$ ipython --no-banner

In [1]: import numpy as np

In [2]: np.set_printoptions(precision=2, suppress=True, linewidth=160)

In [3]: feats = np.load("test6.npy")

In [4]: print(feats)
[[ 0.  1. -1.  7. -7.  8. -2.]
 [-2. -3.  6. -2.  1.  1.  2.]
 [ 0.  0.  1.  1.  1.  1.  0.]
 [ 0.  0.  1.  2.  1.  1.  1.]
 [ 0.  0.  0.  1.  2.  0.  0.]
 [ 0.  0.  0.  0.  1.  1.  1.]
 [ 0.  0.  1.  2.  0.  0.  0.]]

In [5]: # rows and columns are dependent

In [6]: print(np.allclose(feats @ feats.T, feats.T @ feats))
False

In [7]: print(np.allclose(feats, feats.T))
False

In [8]: feats.inv()
Traceback (most recent call last):
  Cell In[8], line 1
    feats.inv()
AttributeError: 'numpy.ndarray' object has no attribute 'inv'


In [9]: print((feats - feats.T) / 2)
[[ 0.   1.5 -0.5  3.5 -3.5  4.  -1. ]
 [-1.5  0.   3.  -1.   0.5  0.5  1. ]
 [ 0.5 -3.   0.   0.   0.5  0.5 -0.5]
 [-3.5  1.   0.   0.   0.   0.5 -0.5]
 [ 3.5 -0.5 -0.5  0.   0.  -0.5  0. ]
 [-4.  -0.5 -0.5 -0.5  0.5  0.   0.5]
 [ 1.  -1.   0.5  0.5  0.  -0.5  0. ]]

In [10]: print(feats @ feats)
[[ -2.  -3.  10.   0.   1.  15.  17.]
 [  6.   7. -10.  -1.  18. -14.  -3.]
 [  0.   0.   2.   4.   5.   3.   2.]
 [  0.   0.   4.   8.   6.   4.   3.]
 [  0.   0.   1.   4.   5.   1.   1.]
 [  0.   0.   1.   3.   3.   1.   1.]
 [  0.   0.   3.   5.   3.   3.   2.]]

In [11]: F = np.load("a.npy")

In [12]: print(F)
[[ 0 -2  0  0  0  0  0]
 [ 1  0  0 -1  0  0  0]
 [-3  0  0 -3 -1  0 -1]]

In [13]: x = np.array([3, -1, -1, 3, 1, -1, 2])

In [14]: h = np.maximum(F @ x, 0)

In [15]: print(np.maximum(F @ x, 0) - np.maximum(-F @ x, 0))
[  2   0 -21]

In [16]: print(F.T @ h)
[ 0 -4  0  0  0  0  0]

In [17]: print(np.tanh(F @ x))
[ 0.96  0.   -1.  ]

In [18]: print(np.flatnonzero(h > 1e-9))
[0]

In [19]: Y = F / np.linalg.norm(F, axis=1, keepdims=True)

In [20]: C2 = Y @ Y.T

In [21]: print((np.abs(C2) > 0.9).astype(int))
[[1 0 0]
 [0 1 0]
 [0 0 1]]

In [22]: print(C2[0])
[1. 0. 0.]

In [23]: print(C2.round(2) + 0)
[[1. 0. 0.]
 [0. 1. 0.]
 [0. 0. 1.]]

In [24]: print(np.argwhere(np.triu(np.abs(C2) > 0.95, 1)))
[]

In [25]: left, s, Vh = np.linalg.svd(F, full_matrices=False)

In [26]: print(np.abs(Vh[0]))
[0.67 0.   0.   0.67 0.22 0.   0.22]

In [27]: print(np.abs(left[:, 0]).round(6).argmax())
2

In [28]: print(left.shape, s.shape, Vh.shape)
(3, 3) (3,) (3, 7)

In [29]: print((s > 1e-8).sum())
3

In [30]: print(round(np.linalg.norm(F) ** 2 / np.linalg.norm(F, 2) ** 2, 2))
1.3

In [31]: print(np.linalg.norm(F, axis=1).argmax())
2

In [32]: print(np.linalg.norm(F, axis=1))
[2.   1.41 4.47]

In [33]: print(F[0] @ F[2])
0

In [34]: print(round(np.linalg.norm(F, "nuc"), 2))
7.89

In [35]: Y = np.array([[1, 0, 1],
    ...:     [3, 2, 2],
    ...:     [1, 1, 1],
    ...:     [3, 2, 2],
    ...:     [2, 0, 0],
    ...:     [3, 2, 2],
    ...:     [3, 0, 3]])

In [36]: print(F @ Y)
[[ -6  -4  -4]
 [ -2  -2  -1]
 [-17  -6 -12]]

In [37]: print(Y.T @ F.T)
[[ -6  -2 -17]
 [ -4  -2  -6]
 [ -4  -1 -12]]

In [38]: print(np.einsum("ik,kj->ji", F, Y))
[[ -6  -2 -17]
 [ -4  -2  -6]
 [ -4  -1 -12]]

In [39]: print(np.einsum("ik,kj->ij", F, Y))
[[ -6  -4  -4]
 [ -2  -2  -1]
 [-17  -6 -12]]

In [40]: m1 = np.loadtxt("x.csv", delimiter=",")

In [41]: print(m1)
[[-2.  3.  0.  0.  0.  0.]
 [ 3.  3.  3.  0.  0.  0.]
 [ 0.  3. -3.  3.  0.  0.]
 [ 0.  0.  3.  5.  3.  0.]
 [ 0.  0.  0.  3.  0.  3.]
 [ 0.  0.  0.  0.  3. -5.]]

In [42]: # symmetric

In [43]: Q, r_ = np.linalg.qr(m1)

In [44]: print(np.allclose(r_.T @ r_, m1.T @ m1))
True

In [45]: print(np.round(Q @ r_, 2) + 0)
[[-2.  3.  0.  0.  0.  0.]
 [ 3.  3.  3.  0.  0.  0.]
 [ 0.  3. -3.  3.  0.  0.]
 [ 0.  0.  3.  5.  3.  0.]
 [ 0.  0.  0.  3.  0.  3.]
 [ 0.  0.  0.  0.  3. -5.]]

In [46]: C2 = m1.T @ m1

In [47]: print(C2)
[[ 13.   3.   9.   0.   0.   0.]
 [  3.  27.   0.   9.   0.   0.]
 [  9.   0.  27.   6.   9.   0.]
 [  0.   9.   6.  43.  15.   9.]
 [  0.   0.   9.  15.  18. -15.]
 [  0.   0.   0.   9. -15.  34.]]

In [48]: print(np.linalg.matrix_rank(C2))
6

In [49]: print(np.allclose(C2, C2.T))
True

In [50]: print(np.sort(np.abs(np.linalg.eigvals(m1))))
[0.32 2.79 5.02 5.39 6.63 7.47]

In [51]: print(round(float(np.abs(np.linalg.eigvals(m1)).max()), 2))
7.47

In [52]: print(np.allclose(m1 @ m1.T, m1.T @ m1))
True

In [53]: print((m1 + m1.T) / 2)
[[-2.  3.  0.  0.  0.  0.]
 [ 3.  3.  3.  0.  0.  0.]
 [ 0.  3. -3.  3.  0.  0.]
 [ 0.  0.  3.  5.  3.  0.]
 [ 0.  0.  0.  3.  0.  3.]
 [ 0.  0.  0.  0.  3. -5.]]

In [54]: np.linalg.determinant(m1)
Traceback (most recent call last):
  Cell In[54], line 1
    np.linalg.determinant(m1)
AttributeError: module 'numpy.linalg' has no attribute 'determinant'


In [55]: print(np.allclose(m1, m1.T))
True

In [56]: print(np.linalg.matrix_power(m1, 2))
[[ 13.   3.   9.   0.   0.   0.]
 [  3.  27.   0.   9.   0.   0.]
 [  9.   0.  27.   6.   9.   0.]
 [  0.   9.   6.  43.  15.   9.]
 [  0.   0.   9.  15.  18. -15.]
 [  0.   0.   0.   9. -15.  34.]]

In [57]: print(np.trace(m1))
-2.0

In [58]: print(round(np.linalg.eigvalsh(m1).min(), 2))
-6.63

In [59]: print([round(float(np.linalg.det(m1[:i, :i])), 2) + 0 for i in range(1, 7)])
[-2.0, -15.0, 63.0, 450.0, -567.0, -1215.0]

In [60]: C = np.array([[-1.6, 2.1, 0.5, -0.4, 0.8, -0.3, 2.1],
    ...:     [-0.4, -0.8, -0.4, 0.1, 0.8, 0.3, -0.5],
    ...:     [1.0, 0.8, -0.8, 1.6, -0.7, -0.5, 0.8]])

In [61]: rng = np.random.default_rng(5929)

In [62]: X = np.array([[3, 1, 3],
    ...:     [3, 2, 1],
    ...:     [1, 2, 3],
    ...:     [2, 1, 0],
    ...:     [0, 3, 1],
    ...:     [0, 2, 1],
    ...:     [1, 3, 3],
    ...:     [2, 2, 1],
    ...:     [1, 3, 1],
    ...:     [0, 2, 3],
    ...:     [1, 3, 3],
    ...:     [1, 1, 2],
    ...:     [1, 2, 0],
    ...:     [1, 3, 1],
    ...:     [1, 0, 0]]) @ C + 0.1 * rng.normal(size=(15, 7))

In [63]: print(X)
[[-2.06  7.83 -1.11  3.53  1.21 -2.11  8.21]
 [-4.61  5.35 -0.05  0.65  3.42 -0.7   6.  ]
 [ 0.56  3.02 -2.71  4.69  0.2  -1.14  3.59]
 [-3.73  3.41  0.54 -0.89  2.53 -0.29  3.5 ]
 [-0.19 -1.63 -2.07  1.88  1.75  0.2  -0.74]
 [ 0.26 -0.8  -1.54  1.83  0.86  0.17 -0.12]
 [ 0.14  2.06 -2.97  4.78  1.05 -1.09  3.02]
 [-2.91  3.31 -0.51  0.95  2.56 -0.62  4.16]
 [-1.65  0.59 -1.25  1.69  2.75  0.13  1.45]
 [ 2.23  0.78 -3.29  5.03 -0.48 -0.8   1.43]
 [ 0.25  2.1  -3.06  4.64  0.88 -0.91  3.03]
 [-0.02  2.82 -1.61  3.02  0.06 -1.09  3.12]
 [-2.42  0.67 -0.4  -0.17  2.38  0.42  1.07]
 [-1.67  0.51 -1.66  1.52  2.58  0.05  1.42]
 [-1.57  2.21  0.49 -0.34  0.99 -0.34  2.11]]

In [64]: print([round(float(x), 2) for x in np.linalg.svd(X, compute_uv=False)[:3]])
[21.53, 11.7, 6.61]

In [65]: print(round(np.log10(np.linalg.cond(X))))
2

In [66]: print(np.linalg.matrix_rank(X, rtol=0.1))
3

In [67]: M = np.array([[1, 1, 0, 0, 1, 2],
    ...:     [1, 5, 2, 4, -3, 2],
    ...:     [0, 2, 5, 2, -2, 4],
    ...:     [0, 4, 2, 4, -4, 0],
    ...:     [1, -3, -2, -4, 5, 2],
    ...:     [2, 2, 4, 0, 2, 8]])

In [68]: left, s, Vh = np.linalg.svd(M)

In [69]: evecs = Vh[:(s > 1e-8).sum()]

In [70]: x = M[2] + 4 * M[1] + rng.integers(2) * np.eye(6)[1]

In [71]: print(x)
[  4.  22.  13.  18. -14.  12.]

In [72]: print(np.diag(evecs.T @ evecs))
[0.2  0.59 0.71 0.33 0.46 0.71]

In [73]: print(np.linalg.matrix_rank(np.vstack([M, x])))
3

In [74]: C2 = M.T @ M

In [75]: print(np.round(np.linalg.svd(M, compute_uv=False) ** 2, 2) + 0)
[197.57 113.65  10.78   0.     0.     0.  ]

In [76]: print((M @ M.T).shape)
(6, 6)

In [77]: vals, evecs = np.linalg.eigvalsh(M)
Traceback (most recent call last):
  Cell In[77], line 1
    vals, evecs = np.linalg.eigvalsh(M)
ValueError: too many values to unpack (expected 2)


In [78]: vals, evecs = np.linalg.eigh(M)

In [79]: print(vals.sum(), np.trace(M))
28.0 28

In [80]: print(np.unique(vals.round(6) + 0, return_counts=True)[1])
[3 1 1 1]

In [81]: print(np.abs(evecs[:, -1]).round(6).argmax())
1

In [82]: print(np.linalg.eigvalsh(M + 2 * np.eye(6)))
[ 2.    2.    2.    5.28 12.66 16.06]

In [83]: lab = rng.permutation(6)

In [84]: print(lab)
[2 3 5 1 4 0]

In [85]: Y = M[lab][:, lab]

In [86]: print(np.allclose(Y, M))
False

In [87]: print(np.trace(Y))
28

In [88]: blk = np.stack([M, -2 * M, M[::-1]])

In [89]: print(np.linalg.matrix_rank(blk))
[3 3 3]

In [90]: print(np.linalg.norm(blk, axis=(1, 2)))
[17.94 35.89 17.94]

In [91]: print(blk.sum(axis=0))
[[ 1  1  4  0  1  6]
 [ 0 -8 -4 -8  8  0]
 [ 0  2 -3  2 -2 -4]
 [ 0 -2  3 -2  2  4]
 [ 0  8  4  8 -8  0]
 [-1 -1 -4  0 -1 -6]]

In [92]: print(blk.shape)
(3, 6, 6)

In [93]: A = np.load("layer1.npy")

In [94]: print(A)
[[-0.28 -0.14  0.62 -0.54 -0.48]
 [-0.5  -0.08 -0.29 -0.57  0.58]
 [-0.33  0.52 -0.54 -0.09 -0.56]
 [ 0.72  0.36 -0.06 -0.59  0.06]
 [-0.22  0.75  0.49  0.18  0.33]]

In [95]: lab = rng.permutation(5)

In [96]: print(lab)
[2 3 0 1 4]

In [97]: Y = A[lab][:, lab]

In [98]: print(np.round(np.linalg.det(Y), 2), np.round(np.linalg.det(A[lab]), 2))
1.0 1.0

In [99]: print(np.diag(Y))
[-0.54 -0.59 -0.28 -0.08  0.33]

In [100]: print(np.round(np.trace(Y), 2))
-1.15

In [101]: Y = np.array([[9, 4, 3], [1, 1, 4], [7, 4, 2], [1, 0, 6], [8, 8, 1]])

In [102]: print(np.einsum("ij->j", A))
[-0.61  1.42  0.22 -1.6  -0.06]

In [103]: x = np.array([2, -1, -2, 1, 2])

In [104]: print(np.round(np.linalg.norm(x), 2), round(np.linalg.norm(A @ x), 2))
3.74 3.74

In [105]: print(np.abs(np.linalg.eigvals(A)))
[1. 1. 1. 1. 1.]

In [106]: print(np.sort(np.abs(np.degrees(np.angle(np.linalg.eigvals(A))))))
[  0.   109.56 109.56 137.62 137.62]

In [107]: print([p for p in range(1, 25) if np.allclose(np.linalg.matrix_power(A, p), np.eye(5))])
[]

In [108]: blk = np.stack([A, -3 * A, A[::-1]])

In [109]: print((blk @ A.T).shape)
(3, 5, 5)

In [110]: print(np.einsum("bij,cij->bc", blk, blk))
[[  5. -15.   1.]
 [-15.  45.  -3.]
 [  1.  -3.   5.]]

In [111]: r0 = np.array([5, 9])

In [112]: print(np.round(np.correlate(A[2], A[0], "full"), 2) + 0)
[ 0.16 -0.07 -0.23  0.7   0.    0.18 -0.19  0.1   0.16]

In [113]: print(np.convolve(A[2], r0))
[-1.66 -0.37  2.02 -5.28 -3.59 -5.07]
